>>> import numpy as np
>>> np.set_printoptions(precision=2, suppress=True, linewidth=200)
>>> A2 = np.array([[2, 1, 2, -2, 0, -1, 0, -1, 2, -2],
...     [-1, 1, -2, 1, 2, 1, -1, -1, -1, -2],
...     [0, 1, 2, 2, 2, 2, -1, 2, -2, 0],
...     [2, -2, 2, 1, -2, 2, 2, -2, -2, -2],
...     [-1, 1, 2, 0, -2, 0, -1, 1, -2, -1],
...     [-2, 1, -1, -1, -2, -2, -2, -2, 0, 1],
...     [-1, -1, -1, -1, -2, 2, 1, -2, -1, -2],
...     [-1, 1, -2, -2, -2, -2, -2, 1, 2, -1],
...     [-2, 1, 1, 2, 1, 0, 1, -1, 2, -2],
...     [-1, -1, -1, -2, -2, -2, 1, 2, -1, 0]])
>>> M = np.triu(A2)
>>> M
array([[ 2,  1,  2, -2,  0, -1,  0, -1,  2, -2],
       [ 0,  1, -2,  1,  2,  1, -1, -1, -1, -2],
       [ 0,  0,  2,  2,  2,  2, -1,  2, -2,  0],
       [ 0,  0,  0,  1, -2,  2,  2, -2, -2, -2],
       [ 0,  0,  0,  0, -2,  0, -1,  1, -2, -1],
       [ 0,  0,  0,  0,  0, -2, -2, -2,  0,  1],
       [ 0,  0,  0,  0,  0,  0,  1, -2, -1, -2],
       [ 0,  0,  0,  0,  0,  0,  0,  1,  2, -1],
       [ 0,  0,  0,  0,  0,  0,  0,  0,  2, -2],
       [ 0,  0,  0,  0,  0,  0,  0,  0,  0,  0]])
>>> U, s, vt = np.linalg.svd(M, full_matrices=False)
>>> s / s[0]
array([1.  , 0.93, 0.72, 0.65, 0.54, 0.44, 0.26, 0.16, 0.02, 0.  ])
>>> s
array([6.42, 5.94, 4.6 , 4.2 , 3.45, 2.81, 1.69, 1.02, 0.13, 0.  ])
>>> A2 = np.array([[2, 0],
...     [0, 2],
...     [0, 0],
...     [0, 1],
...     [1, 2],
...     [2, 0],
...     [2, 1],
...     [0, 1],
...     [1, 1],
...     [0, 2]])
>>> np.einsum("ik,kj->ij", M, A2)
array([[ 4, -3],
       [ 1,  0],
       [ 2,  5],
       [ 4, -9],
       [-6, -8],
       [-8, -2],
       [ 1, -6],
       [ 2,  1],
       [ 2, -2],
       [ 0,  0]])
>>> np.vstack([M, A2.T]).shape
(12, 10)
>>> np.linalg.matrix_rank(M @ A2)
np.int64(2)
>>> np.einsum("ik,kj->ji", M, A2)
array([[ 4,  1,  2,  4, -6, -8,  1,  2,  2,  0],
       [-3,  0,  5, -9, -8, -2, -6,  1, -2,  0]])
>>> basis = 10 * np.array([[1.2, 0.0, 0.2, 0.0, 0.8, -0.2, 0.0, 0.0, -1.1],
...     [-0.7, -1.5, 0.7, 0.8, 0.2, 0.5, -1.2, -0.3, -0.2]])
>>> rng = np.random.default_rng(953)
>>> lab = rng.integers(0, 2, 40)
>>> E = basis[lab] + rng.normal(size=(40, 9))
>>> E
array([[ -6.93, -15.64,   7.41,   8.18,   2.6 ,   5.11, -11.86,  -3.45,  -1.61],
       [ 12.81,  -0.59,   1.17,   1.18,   9.05,  -1.9 ,  -0.48,   1.41, -11.71],
       [ -5.43, -15.7 ,   7.37,   7.38,   2.41,   3.19, -12.48,  -3.26,  -3.88],
       [ 10.32,   0.74,   3.18,  -0.63,   8.48,  -2.59,   0.75,  -1.21, -12.01],
       [ -5.08, -14.64,   6.32,   6.03,   2.51,   6.6 , -13.42,  -1.43,  -0.81],
       [ -6.99, -15.34,   7.24,   7.14,  -0.18,   6.13, -12.13,  -2.05,  -2.95],
       [ -8.09, -16.57,   5.7 ,   8.06,   2.79,   4.52, -12.82,  -2.88,  -2.82],
       [ -6.91, -13.49,   5.36,   7.53,   2.24,   4.32, -13.43,  -2.92,  -2.59],
       [ -6.98, -15.34,   8.13,  10.35,   1.05,   4.61, -11.47,  -5.11,  -3.2 ],
       [ -3.95, -15.35,   5.91,   8.76,   1.24,   6.32, -13.4 ,  -4.15,  -0.34],
       [ -6.32, -14.11,   6.56,   8.14,   2.16,   3.99, -10.71,  -2.18,  -0.95],
       [ -5.96, -15.15,   5.88,   8.05,   2.33,   4.16, -11.11,  -2.28,  -2.63],
       [ -9.62, -16.03,   6.42,   6.67,   1.75,   6.55, -11.72,  -1.79,  -1.88],
       [ 12.12,  -0.62,   2.14,   0.61,   6.52,  -2.07,   0.91,  -0.56, -11.95],
       [ -7.04, -13.54,   7.64,   8.19,   0.57,   6.81, -12.07,  -3.14,  -2.06],
       [ -7.09, -14.64,   6.64,   8.52,   2.58,   5.85, -12.27,  -3.17,  -2.63],
       [ 12.28,   1.36,   1.19,   1.35,   8.92,  -3.39,  -2.75,  -1.39, -10.98],
       [ 14.28,  -0.9 ,   2.16,  -0.26,   8.24,  -2.88,  -0.17,  -1.15,  -9.13],
       [ 12.42,  -1.27,   2.73,  -1.36,   8.41,  -0.84,  -2.54,   0.23, -10.37],
       [ 12.08,  -0.36,   2.4 ,   0.5 ,   8.72,  -0.68,  -0.56,  -1.12, -10.52],
       [ -5.87, -13.72,   7.37,   5.77,   2.92,   4.29, -12.55,  -3.  ,  -2.26],
       [ 12.9 ,   0.06,   1.59,   0.93,   7.78,  -2.1 ,  -0.36,  -1.2 , -11.71],
       [ -5.2 , -13.41,   8.67,   9.41,   1.54,   5.29, -11.38,  -3.45,  -3.93],
       [ -5.99, -15.95,   7.32,   9.31,   1.87,   7.9 , -11.36,  -1.85,  -2.83],
       [ -7.21, -14.4 ,   8.73,   8.75,   2.69,   5.77, -10.13,  -1.52,  -1.52],
       [ -5.89, -13.32,   6.58,   9.55,   2.59,   4.25, -11.16,  -3.32,  -2.52],
       [ 11.59,  -0.02,   1.54,   0.75,   7.28,  -1.45,   0.48,   1.6 ,  -9.8 ],
       [ 13.52,   1.22,   2.29,  -0.98,   7.86,   0.33,   0.14,   0.67,  -9.95],
       [ -8.44, -14.54,   7.22,   8.49,   1.35,   6.29, -12.8 ,  -3.37,  -2.85],
       [ -7.13, -13.58,   7.45,   8.35,   0.89,   3.3 , -12.62,  -3.25,  -3.11],
       [ 10.57,  -0.6 ,   1.81,   0.05,   8.23,  -3.67,   1.03,   0.19, -10.85],
       [ 12.61,   0.15,   2.57,   0.83,   6.89,   0.13,   0.03,   0.61, -10.92],
       [ 12.24,   1.72,   3.28,   0.44,   9.67,  -2.6 ,   1.69,  -1.06, -11.61],
       [ -6.83, -15.79,   5.09,   8.3 ,   1.27,   5.9 , -11.59,  -1.67,  -2.42],
       [ 12.94,   0.65,   2.82,  -0.69,   7.96,  -1.31,   0.27,  -0.06, -13.01],
       [ -6.61, -16.83,   9.83,   6.91,   1.29,   6.43, -12.14,  -3.91,  -2.73],
       [ 12.85,  -0.28,   1.65,   1.47,   6.1 ,  -2.69,   0.17,   0.32, -12.24],
       [ -6.44, -13.74,   5.16,   8.09,   1.3 ,   4.61, -12.6 ,  -4.66,  -2.56],
       [ 11.56,   0.87,   2.22,   0.03,   6.5 ,  -1.47,  -2.02,   0.23, -12.04],
       [ -5.77, -13.91,   7.09,   7.24,   1.1 ,   3.  , -12.55,  -3.6 ,  -1.84]])
>>> dist = np.linalg.norm(E[:, None] - E[None], axis=-1)
>>> np.unravel_index(dist.round(6).argmax(), dist.shape)
(np.int64(12), np.int64(32))
>>> np.flatnonzero(dist[9] < dist.mean() / 2)
array([ 0,  2,  4,  5,  6,  7,  8,  9, 10, 11, 12, 14, 15, 20, 22, 23, 24, 25, 28, 29, 33, 35, 37, 39])
>>> dist[:5, :5]
array([[ 0.  , 32.41,  3.5 , 32.06,  4.43],
       [32.41,  0.  , 30.58,  4.96, 31.26],
       [ 3.5 , 30.58,  0.  , 30.26,  5.43],
       [32.06,  4.96, 30.26,  0.  , 31.22],
       [ 4.43, 31.26,  5.43, 31.22,  0.  ]])
